$ python3 -q
>>> import numpy as np
>>> np.set_printoptions(precision=2, suppress=True, linewidth=200)
>>> A = np.load("run6.npy")
>>> print(A)
[[ -0.98   4.46  -3.53]
 [-12.09   0.9  -14.49]
 [ -3.34   3.61  -5.95]
 [  0.78   0.71  -6.1 ]
 [ -5.6   -0.8  -11.87]
 [  2.52   5.4   -0.26]
 [ -3.69  -0.17  -9.96]
 [ -7.08   3.18  -8.88]
 [  2.85  -2.16  -7.6 ]
 [ -2.98   5.14  -4.18]
 [ -4.34   0.48  -9.74]
 [  0.73  -2.78  -9.63]
 [ -5.36   7.26  -3.65]
 [ -0.97   0.85  -7.12]
 [  3.92  -2.56  -7.28]
 [ -2.88  -0.41  -9.66]
 [ -4.29  -0.51 -10.7 ]
 [ -0.2   -0.65  -8.12]
 [ -7.96   1.9  -10.73]
 [ -4.67   2.23  -8.21]
 [ -2.77  -2.56 -11.74]
 [ -8.08   6.76  -5.96]
 [ -6.45   3.57  -8.06]
 [ -2.64  -0.32  -9.42]
 [ -4.56   2.55  -7.83]
 [ -1.78  -3.43 -11.95]
 [ -0.7    1.59  -6.21]
 [ -7.48   2.63  -9.69]
 [  3.67  -5.5  -10.39]
 [ -5.56   0.66 -10.38]
 [  3.33  -4.35  -9.46]
 [ -7.38   2.9   -9.35]
 [ -3.71  -2.24 -12.04]
 [ -4.85   0.92  -9.65]]
>>> cen = A - A.mean(axis=0)
>>> left, sig, vt = np.linalg.svd(cen, full_matrices=False)
>>> print(np.round(sig ** 2 / (sig ** 2).sum(), 2) + 0)
[0.57 0.43 0.  ]
>>> print(np.linalg.matrix_rank(cen))
3
>>> print(vt[0] * np.sign(vt[0, np.abs(vt[0]).argmax()]))
[ 0.85 -0.53  0.03]
>>> print(np.abs(vt[-1]))
[0.43 0.64 0.64]
>>> rng = np.random.default_rng(10696)
>>> X = rng.normal(size=(37, 9))
>>> X = 5 * X / np.linalg.norm(X, axis=1, keepdims=True)
>>> print(X.round(2) + 0)
[[ 1.06  0.37 -0.46  3.17 -1.92  1.49  1.66  0.09 -2.2 ]
 [ 0.27 -1.1   0.37 -2.6   0.79 -1.24 -3.61 -1.19  0.44]
 [-1.47 -1.42 -1.9  -2.32 -1.52 -0.65 -0.76 -2.47 -1.55]
 [ 0.58 -1.23  0.61 -0.26  4.03 -0.63  0.53 -0.23  2.4 ]
 [ 1.8   2.53  1.16  0.43  0.83  0.5   2.2  -2.69 -0.89]
 [ 0.14 -2.43 -0.14  3.33 -1.64 -1.76  0.36 -1.43 -0.14]
 [ 2.85 -3.03 -0.79 -0.35 -0.8   1.97  0.75  0.2   1.35]
 [ 0.4  -1.1   0.47  2.5  -0.31  0.77  0.31  3.11 -2.59]
 [ 0.63  1.04  1.84 -0.49 -1.11 -1.21 -2.7   2.96 -1.07]
 [-2.34 -1.46 -2.09 -0.22 -2.11  0.47 -1.84 -0.15  2.22]
 [ 0.15  1.58 -1.55  0.44 -0.71  3.14 -2.99  0.    0.78]
 [-1.72 -1.69 -1.61  1.05 -3.27 -0.4   1.12  0.86  1.63]
 [-0.05  3.45 -2.62  1.14 -1.38  0.7   0.31  1.14  1.06]
 [ 1.67 -0.5  -1.36 -1.5  -0.75  0.13  3.16  1.7   2.1 ]
 [ 1.47 -0.12  0.79 -1.04 -2.39 -0.69 -1.72  2.77 -2.07]
 [-2.41  0.88  0.13  1.05  2.05  0.28  3.01  1.3  -1.52]
 [ 2.26  2.27 -1.62  1.13 -1.49  2.28 -0.82  0.1   1.66]
 [ 0.97 -2.12 -1.11  2.54  0.8   1.65  1.21 -0.28  2.64]
 [-1.5   3.28 -1.19 -1.4  -0.06  0.57  1.13 -0.28 -2.63]
 [-1.25 -0.82 -1.24 -1.39 -1.33 -0.22  1.81 -3.77 -0.18]
 [-0.73  4.1  -0.37  0.31  0.51 -1.14 -0.82 -0.53 -2.21]
 [-0.05 -2.69 -2.98 -1.82 -1.1  -1.38  0.8   0.75 -1.12]
 [-1.2   0.48 -0.4  -1.19  1.16 -0.12  0.32  0.69  4.45]
 [ 0.19 -0.24 -1.21  0.57 -1.11 -0.83 -1.15  1.59 -4.17]
 [ 1.   -0.91 -2.69 -0.41 -0.3  -3.37  0.48 -1.    1.77]
 [-1.03 -3.1   1.43  1.05  1.65 -1.64  1.4  -1.52 -1.22]
 [-0.42  1.45  1.56  2.    0.04  2.1  -3.34  0.72  0.42]
 [ 3.12 -0.38  0.01  2.2  -0.36  0.76  1.55  0.    2.68]
 [ 1.34 -0.49 -0.8  -1.37  2.98 -1.57 -0.39  1.25 -2.72]
 [-3.13  2.17 -0.29  0.13  0.74  0.79 -0.95  0.67 -2.81]
 [-0.8  -0.82 -0.85 -0.39 -0.81  0.13  3.32 -2.31  2.39]
 [ 1.2  -0.75 -1.17  0.62 -4.24  1.2   1.05  0.42  0.76]
 [ 2.58  2.32  0.83  0.49 -0.35  2.51 -1.73 -1.51 -0.55]
 [-1.3  -2.74 -1.41 -0.71 -1.74  1.57  2.36  0.39  1.45]
 [-1.7  -1.82  3.68 -0.56  1.26  0.12  0.82  1.57  0.46]
 [ 2.3   2.76 -1.17 -0.05 -2.18 -1.44 -0.81 -0.88 -1.56]
 [-2.5   1.16  0.78  1.76  3.05 -1.62 -0.74 -0.97 -0.52]]
>>> x = np.array([-2, 2, 2, 2, -2, -1, -1, 2, -2])
>>> target = X @ x
>>> print(np.linalg.lstsq(X, target)[0])
[-2.  2.  2.  2. -2. -1. -1.  2. -2.]
>>> target = target + 0.3 * rng.normal(size=37)
>>> print(target)
[  9.52  -7.18  -5.65 -16.38  -3.28   3.35 -17.26  14.3   17.82  -1.9    0.74   3.41   5.48 -12.47  12.93   7.58  -2.67 -13.69   7.08 -10.49  14.17  -7.98 -10.37  13.76 -11.96  -2.39  12.74  -9.53
  -4.39  16.44 -14.18  -0.18  -0.3   -9.62   5.05   6.77   7.9 ]
>>> c, *_ = np.linalg.lstsq(X, target)
>>> print(np.round(X.T @ (target - X @ c), 2) + 0)
[0. 0. 0. 0. 0. 0. 0. 0. 0.]
>>> print(c)
[-2.04  1.95  1.99  2.05 -1.98 -1.   -1.02  2.01 -2.06]
>>> print(c.round())
[-2.  2.  2.  2. -2. -1. -1.  2. -2.]
>>> M2 = np.c_[X[:, :4] @ np.array([[-1, 3, -2, 5], [-2, -2, -5, 3], [5, 2, -2, 1], [-2, 5, -5, 0]]), np.array([-1, 2, -2, 1, -2, 2, -1, 2, 0, 0, 1, 0, -1, -2, 2, -1, 0, -1, 0, -1, -1, 2, 1, -2, 1, 2, 0, 2, 0, -2, 2, 0, -1, 0, 1, -1, -2])]
>>> print(M2)
[[-10.4   17.38 -18.88   5.95  -1.  ]
 [  8.99  -9.28  17.23  -1.58   2.  ]
 [ -0.53 -16.97  25.44 -13.53  -2.  ]
 [  5.47   4.14   5.07  -0.2    1.  ]
 [ -1.95   4.79 -20.74  17.77  -2.  ]
 [ -2.64  21.66  -4.52  -6.71   2.  ]
 [ -0.03  11.3   12.77   4.36  -1.  ]
 [ -0.84  16.87  -8.78  -0.8    2.  ]
 [  7.45   1.04  -7.71   8.14   0.  ]
 [ -4.79  -9.37  17.23 -18.16   0.  ]
 [-11.91  -3.63  -7.26   3.93   1.  ]
 [ -5.08   0.27   9.85 -15.26   0.  ]
 [-22.25  -6.58 -17.63   7.49  -1.  ]
 [ -4.5   -4.2    9.37   5.5   -2.  ]
 [  4.79   1.07   1.23   7.81   2.  ]
 [ -0.8   -3.47  -5.08  -9.31  -1.  ]
 [-17.16   4.63 -18.27  16.48   0.  ]
 [ -7.4   17.64  -1.86  -2.6   -1.  ]
 [ -8.22 -20.46  -4.01   1.15   0.  ]
 [ -0.51 -11.51  16.02  -9.96  -1.  ]
 [ -9.95  -9.59 -19.84   8.25  -1.  ]
 [ -5.84  -9.86  28.61 -11.29   2.  ]
 [  0.63 -11.33   6.77  -4.97   1.  ]
 [ -6.87   1.48   0.42  -1.01  -2.  ]
 [-11.8   -2.6   10.    -0.45   1.  ]
 [ 12.27  11.2    9.46 -13.02   2.  ]
 [  1.31   8.93 -19.52   3.79   0.  ]
 [ -6.72  21.13 -15.35  14.48   2.  ]
 [ -1.62  -3.41   8.19   4.45   0.  ]
 [ -2.9  -13.64  -4.66  -9.43  -2.  ]
 [ -1.01  -4.42   9.36  -7.31   2.  ]
 [ -6.76   5.84   0.6    2.57   0.  ]
 [ -4.07   7.18 -20.87  20.69  -1.  ]
 [  1.14  -4.82  22.71 -16.13   0.  ]
 [ 24.86   3.09   7.96 -10.28   1.  ]
 [-13.55  -1.21 -15.84  18.62  -1.  ]
 [  0.57   0.58 -11.16  -8.23  -2.  ]]
>>> print(np.round(np.linalg.lstsq(X, M2[:, 0])[0], 2) + 0)
[-1. -2.  5. -2.  0.  0.  0.  0.  0.]
>>> print(np.linalg.matrix_rank(M2))
5
>>> print(np.linalg.matrix_rank(np.c_[X, M2]))
10
>>> f = np.array([2, 2, -3, 0, -3, 3, 2, -3])
>>> g = np.array([1, 0, 1, 1, 1, 0, 1])
>>> data = f[:, None] + g[None, :]
>>> print(data)
[[ 3  2  3  3  3  2  3]
 [ 3  2  3  3  3  2  3]
 [-2 -3 -2 -2 -2 -3 -2]
 [ 1  0  1  1  1  0  1]
 [-2 -3 -2 -2 -2 -3 -2]
 [ 4  3  4  4  4  3  4]
 [ 3  2  3  3  3  2  3]
 [-2 -3 -2 -2 -2 -3 -2]]
>>> # row 1 repeats row 0
>>> M2 = data + rng.integers(-2, 3, (8, 2)) @ rng.integers(-2, 3, (2, 7))
>>> print(M2)
[[ 5  3  3  1  4  4  5]
 [ 5  4 -1  5  7  2  3]
 [ 3  0 -4 -5  2  1  2]
 [-1 -1  1  3  0 -2 -1]
 [-3 -3 -4  1 -1 -5 -4]
 [ 2  1  8  2  0  3  4]
 [ 4  2  5  0  2  4  5]
 [-1 -2 -4 -1  0 -3 -2]]
>>> print(np.abs(M2 - data).sum(axis=1))
[10 14 25 10 11 14 11  7]
>>> print(np.round(np.linalg.svd(M2 - data, compute_uv=False), 2) + 0)
[12.96 10.39  0.    0.    0.    0.    0.  ]
>>> print(M2 - data)
[[ 2  1  0 -2  1  2  2]
 [ 2  2 -4  2  4  0  0]
 [ 5  3 -2 -3  4  4  4]
 [-2 -1  0  2 -1 -2 -2]
 [-1  0 -2  3  1 -2 -2]
 [-2 -2  4 -2 -4  0  0]
 [ 1  0  2 -3 -1  2  2]
 [ 1  1 -2  1  2  0  0]]
>>> print(np.linalg.matrix_rank(M2 - data, tol=1e-8))
2
>>> print(round(float(np.linalg.norm(data, 2) / np.linalg.norm(data)), 2))
0.99
>>> print([round(float(x), 2) for x in np.linalg.svd(data, compute_uv=False)[:3]])
[19.12, 3.24, 0.0]
>>> print(np.linalg.matrix_rank(data, rtol=0.1))
2
>>> left, sig, vt = np.linalg.svd(data)
>>> V = vt[:(sig > 1e-8).sum()]
>>> x = data[7] + -1 * data[2] + rng.integers(2) * np.eye(7)[3]
>>> print(x)
[0. 0. 0. 0. 0. 0. 0.]
>>> print(np.diag(V.T @ V))
[0.2 0.5 0.2 0.2 0.2 0.5 0.2]
>>> print(np.round(np.linalg.norm(x - V.T @ V @ x), 2))
0.0
>>> print(np.round(V.T @ V, 2) + 0)
[[0.2 0.  0.2 0.2 0.2 0.  0.2]
 [0.  0.5 0.  0.  0.  0.5 0. ]
 [0.2 0.  0.2 0.2 0.2 0.  0.2]
 [0.2 0.  0.2 0.2 0.2 0.  0.2]
 [0.2 0.  0.2 0.2 0.2 0.  0.2]
 [0.  0.5 0.  0.  0.  0.5 0. ]
 [0.2 0.  0.2 0.2 0.2 0.  0.2]]
>>> print(data - data[0])
[[ 0  0  0  0  0  0  0]
 [ 0  0  0  0  0  0  0]
 [-5 -5 -5 -5 -5 -5 -5]
 [-2 -2 -2 -2 -2 -2 -2]
 [-5 -5 -5 -5 -5 -5 -5]
 [ 1  1  1  1  1  1  1]
 [ 0  0  0  0  0  0  0]
 [-5 -5 -5 -5 -5 -5 -5]]
>>> print(np.abs(data).max())
4
>>> print(np.round(np.linalg.svd(data, compute_uv=False), 2) + 0)
[19.12  3.24  0.    0.    0.    0.    0.  ]
>>> print(data.sum(axis=1))
[ 19  19 -16   5 -16  26  19 -16]
>>> print(np.unravel_index(np.abs(data).argmax(), data.shape))
(np.int64(5), np.int64(0))
>>> left, sig, vt = np.linalg.svd(data)
>>> print(np.argmax(sig[:-1] / (sig[1:] + 1e-6)) + 1)
2
>>> print(sig.round(2) + 0)
[19.12  3.24  0.    0.    0.    0.    0.  ]
>>> M2 = left[:, :2] @ np.diag(sig[:2]) @ vt[:2]
>>> print(np.linalg.matrix_rank(data, rtol=0.05))
2
>>> print(round(float(np.linalg.norm(data - M2) / np.linalg.norm(data)), 2))
0.0
>>> print(np.linalg.matrix_rank(M2))
2
>>> W0 = np.array([[5, 3, 6, 8, 9, 5, -6, -3],
...     [-3, 5, -6, -5, 4, 0, -3, 6],
...     [-1, -6, -4, -8, -3, 2, -4, -8],
...     [-3, -5, 7, 0, 0, 3, -7, 5],
...     [5, -9, 3, -7, 7, 3, 8, -2]])
>>> W0[-1] = W0[0] + 4 * W0[1]
>>> print(W0)
[[  5   3   6   8   9   5  -6  -3]
 [ -3   5  -6  -5   4   0  -3   6]
 [ -1  -6  -4  -8  -3   2  -4  -8]
 [ -3  -5   7   0   0   3  -7   5]
 [ -7  23 -18 -12  25   5 -18  21]]
>>> # rows and columns are dependent
>>> left, sig, vt = np.linalg.svd(W0)
>>> V = vt[:(sig > 1e-8).sum()]
>>> x = W0[4] + 3 * W0[2] + rng.integers(2) * np.eye(8)[4]
>>> print(x)
[-10.   5. -30. -36.  16.  11. -30.  -3.]
>>> print(np.allclose(V.T @ V @ x, x))
True
>>> print(np.diag(V.T @ V))
[0.22 0.51 0.6  0.55 0.49 0.18 0.62 0.83]
>>> print(np.linalg.matrix_rank(np.vstack([W0, x])))
4
>>> print(np.round(np.linalg.norm(x - V.T @ V @ x), 2))
0.0
>>> mat = np.load("case1.npy")
>>> print(mat)
[[-0.3  0.   0.   0.5  0.9  0.1  0.3 -0.3]
 [-1.1  1.4 -1.7 -0.2 -0.2  1.1 -0.3 -0.3]
 [ 0.8  0.9  0.1 -0.1  0.9 -0.3  0.8 -0.6]
 [ 0.   0.2 -1.3 -0.2 -0.1  2.2 -1.1  0.3]
 [ 0.9  0.8 -1.1  0.5 -0.2  0.1 -1.5  1. ]
 [-0.9  1.6 -0.5  0.6 -0.7  0.3 -0.2 -2.4]
 [ 0.2  1.5  1.  -2.   2.4  1.7  0.5  0.2]
 [-1.2  1.9 -1.   0.1 -0.3 -2.1  0.6 -0.7]
 [-0.3 -2.4 -1.1  0.6 -1.4  0.2 -1.8  0.4]
 [ 0.5  0.4 -0.2  0.4 -1.7  0.7 -0.7  1.1]
 [-1.4  0.3 -1.2  2.   1.9  2.2 -0.1 -1.1]
 [-0.2 -0.4  0.7 -0.2  0.7  0.  -1.9 -0.8]
 [ 1.4  0.   1.5  0.  -0.9  0.5 -0.6  0. ]]
>>> x = np.array([-2, 0, -2, 0, 1, -2, 1, 0])
>>> target = mat @ x
>>> print(target)
[ 1.6  2.9  0.5 -3.  -1.5  1.3 -2.9  8.9 -0.8 -4.4  2.6 -2.2 -8.3]
>>> print(np.round(np.linalg.lstsq(mat, target)[0], 2) + 0)
[-2.  0. -2.  0.  1. -2.  1.  0.]
>>> target = target + 0.02 * rng.normal(size=13)
>>> print(target)
[ 1.56  2.92  0.51 -3.01 -1.5   1.31 -2.88  8.9  -0.78 -4.38  2.61 -2.2  -8.3 ]
>>> c, *_ = np.linalg.lstsq(mat, target)
>>> print(c.round(2) + 0)
[-2.    0.   -2.   -0.01  1.   -2.    1.    0.  ]
>>> print(c.round())
[-2.  0. -2. -0.  1. -2.  1. -0.]
